In [1]: import numpy as np

In [2]: np.set_printoptions(suppress=True, linewidth=140)

In [3]: tidy = lambda a: np.round(a, 1) + 0

In [4]: X = np.load("layer18.npy")

In [5]: tidy(X)
Out[5]: 
array([[ 0. ,  0.1,  0. ,  0.2,  0.1,  0.5, -0.7,  0.4],
       [-0.1, -0.4, -0.2,  0.1,  0.2,  0.7,  0.5,  0.2],
       [ 0.8, -0.4, -0.1,  0.2, -0.3, -0.1,  0. ,  0.2],
       [ 0.2,  0.1, -0.1, -0.3, -0.3,  0.5, -0.2, -0.7],
       [-0.2, -0.2, -0.4, -0.7, -0.4,  0. , -0.1,  0.4],
       [ 0. , -0.6, -0.1, -0.2,  0.5, -0.2, -0.4, -0.3],
       [ 0.3, -0.1,  0.8, -0.5,  0.2,  0.2,  0.1,  0.2],
       [ 0.4,  0.5, -0.5, -0.3,  0.5,  0. ,  0. ,  0.1]])

In [6]: tidy(np.linalg.pinv(X))
Out[6]: 
array([[ 0. , -0.1,  0.8,  0.2, -0.2,  0. ,  0.3,  0.4],
       [ 0.1, -0.4, -0.4,  0.1, -0.2, -0.6, -0.1,  0.5],
       [ 0. , -0.2, -0.1, -0.1, -0.4, -0.1,  0.8, -0.5],
       [ 0.2,  0.1,  0.2, -0.3, -0.7, -0.2, -0.5, -0.3],
       [ 0.1,  0.2, -0.3, -0.3, -0.4,  0.5,  0.2,  0.5],
       [ 0.5,  0.7, -0.1,  0.5,  0. , -0.2,  0.2,  0. ],
       [-0.7,  0.5,  0. , -0.2, -0.1, -0.4,  0.1,  0. ],
       [ 0.4,  0.2,  0.2, -0.7,  0.4, -0.3,  0.2,  0.1]])

In [7]: tidy(X[:, 5] @ X[:, 3])
Out[7]: np.float64(0.0)

In [8]: tidy(X.T @ X)
Out[8]: 
array([[1., 0., 0., 0., 0., 0., 0., 0.],
       [0., 1., 0., 0., 0., 0., 0., 0.],
       [0., 0., 1., 0., 0., 0., 0., 0.],
       [0., 0., 0., 1., 0., 0., 0., 0.],
       [0., 0., 0., 0., 1., 0., 0., 0.],
       [0., 0., 0., 0., 0., 1., 0., 0.],
       [0., 0., 0., 0., 0., 0., 1., 0.],
       [0., 0., 0., 0., 0., 0., 0., 1.]])

In [9]: tidy(X @ X.T)
Out[9]: 
array([[1., 0., 0., 0., 0., 0., 0., 0.],
       [0., 1., 0., 0., 0., 0., 0., 0.],
       [0., 0., 1., 0., 0., 0., 0., 0.],
       [0., 0., 0., 1., 0., 0., 0., 0.],
       [0., 0., 0., 0., 1., 0., 0., 0.],
       [0., 0., 0., 0., 0., 1., 0., 0.],
       [0., 0., 0., 0., 0., 0., 1., 0.],
       [0., 0., 0., 0., 0., 0., 0., 1.]])
